$ ipython --no-banner

In [1]: import numpy as np

In [2]: np.set_printoptions(precision=1, suppress=True, linewidth=160, sign=" ")

In [3]: data = np.array([[-3, 3, 0, -3],
   ...:     [3, 3, 1, 0],
   ...:     [-1, -3, 1, -2],
   ...:     [-2, 2, -2, -1],
   ...:     [3, 1, 3, -2]])

In [4]: data[-1] = data[0] + 3 * data[1]

In [5]: print(data)
[[-3  3  0 -3]
 [ 3  3  1  0]
 [-1 -3  1 -2]
 [-2  2 -2 -1]
 [ 6 12  3 -3]]

In [6]: vec = np.array([1, -3, -3, 2])

In [7]: print(np.einsum("ij,j->i", data, vec))
[-18  -9   1  -4 -45]

In [8]: print(data @ np.ones(4))
[-3.  7. -5. -3. 18.]

In [9]: data @ np.eye(4)[0]
Out[9]: array([-3.,  3., -1., -2.,  6.])

In [10]: data @ (2 * vec)
Out[10]: array([-36, -18,   2,  -8, -90])

In [11]: np.sign((data @ vec).round(6))
Out[11]: array([-1, -1,  1, -1, -1])

In [12]: (data @ vec).argmax()
Out[12]: np.int64(2)

In [13]: data * vec
Out[13]: 
array([[ -3,  -9,   0,  -6],
       [  3,  -9,  -3,   0],
       [ -1,   9,  -3,  -4],
       [ -2,  -6,   6,  -2],
       [  6, -36,  -9,  -6]])

In [14]: blk = np.stack([data, -2 * data, data[::-1]])

In [15]: print(blk.shape)
(3, 5, 4)

In [16]: np.einsum("bij,cij->bc", blk, blk)
Out[16]: 
array([[ 272, -544,   65],
       [-544, 1088, -130],
       [  65, -130,  272]])

In [17]: np.linalg.matrix_rank(blk)
Out[17]: array([ 4,  4,  4])

In [18]: def softmax(z):
    ...:     e = np.exp(z - z.max(axis=-1, keepdims=True))
    ...:     return e / e.sum(axis=-1, keepdims=True)
    ...: 

In [19]: np.round(softmax(data[1]), 1) + 0
Out[19]: array([ 0.5,  0.5,  0.1,  0. ])

In [20]: np.round(softmax(10 * data[1]), 1) + 0
Out[20]: array([ 0.5,  0.5,  0. ,  0. ])

In [21]: np.round(softmax(data[1] + 5), 1) + 0
Out[21]: array([ 0.5,  0.5,  0.1,  0. ])

In [22]: S = data @ data.T / np.sqrt(4)

In [23]: softmax(S).round(6).argmax(axis=1)
Out[23]: array([ 0,  4,  2,  0,  4])

In [24]: np.round(softmax(S + np.triu(np.full(S.shape, -np.inf), 1)), 1) + 0
Out[24]: 
array([[ 1. ,  0. ,  0. ,  0. ,  0. ],
       [ 0. ,  1. ,  0. ,  0. ,  0. ],
       [ 0. ,  0. ,  1. ,  0. ,  0. ],
       [ 0.7,  0. ,  0. ,  0.3,  0. ],
       [ 0. ,  0. ,  0. ,  0. ,  1. ]])
